$ python3 -q
>>> import numpy as np
>>> np.set_printoptions(precision=4, suppress=True, linewidth=160)
>>> rd = lambda a: np.round(a, 4) + 0
>>> data = np.loadtxt("block10.csv", delimiter=",")
>>> data
array([[-0.5   , -0.5   ,  1.    , -0.3   ,  0.7   ,  0.6   , -0.1   , -1.9   ,  1.6   ],
       [-1.3   ,  0.1   ,  1.    , -0.6   , -0.8   ,  0.6   ,  1.3   ,  1.7   ,  0.    ],
       [ 0.171 , -0.6815, -0.0748, -0.5481,  0.2715, -0.4761, -0.279 ,  1.3403,  0.4775],
       [ 0.6   , -0.3   ,  1.5   , -0.1   ,  1.1   ,  1.3   ,  1.1   ,  0.6   , -0.1   ],
       [ 0.7   , -0.7   ,  0.    , -1.1   ,  0.    , -0.4   , -0.1   ,  1.5   ,  0.3   ]])
>>> w1 = np.array([[2, 3, 0, 3, 0, 2],
...     [-1, 3, -3, 2, -2, 1],
...     [0, 2, 3, -1, -3, -2],
...     [0, 1, 2, -1, -3, 3],
...     [3, 0, -3, 3, -3, -2],
...     [-1, -1, -2, -1, 0, 3],
...     [2, 2, 0, 0, 3, 0],
...     [3, -3, 3, -1, 2, -1],
...     [-1, 3, 0, -2, 2, 2]])
>>> beta = np.array([-3, 8, 7, 5, 2, -2])
>>> H = np.maximum(data @ w1 + beta, 0)
>>> (H > 0).astype(int)
array([[0, 1, 1, 1, 0, 0],
       [0, 1, 1, 0, 1, 0],
       [1, 1, 1, 1, 1, 0],
       [1, 1, 1, 1, 0, 0],
       [1, 1, 1, 1, 1, 0]])
>>> (H > 0).mean(axis=0)
array([0.6, 1. , 1. , 0.8, 0.6, 0. ])
>>> np.linalg.matrix_rank(H)
np.int64(5)
>>> W2 = np.array([[-2, 0], [0, 1], [1, 3], [1, -2], [1, 1], [0, -1]])
>>> (H @ W2).round(6).argmax(axis=1)
array([1, 1, 1, 1, 1])
>>> X = np.load("arr.npy")
>>> X
array([[3, 3, 3, 3],
       [1, 1, 1, 1],
       [3, 3, 3, 3],
       [1, 1, 1, 1]])
>>> # column 1 repeats column 0
>>> rng = np.random.default_rng(246901)
>>> labels = rng.permutation(4)
>>> labels
array([0, 3, 1, 2])
>>> other = X[labels][:, labels]
>>> np.trace(other)
np.int64(8)
>>> other
array([[3, 3, 3, 3],
       [1, 1, 1, 1],
       [1, 1, 1, 1],
       [3, 3, 3, 3]])
>>> np.diag(other)
array([3, 1, 1, 3])
>>> rd(np.sort(np.abs(np.linalg.eigvals(other))))
array([0., 0., 0., 8.])
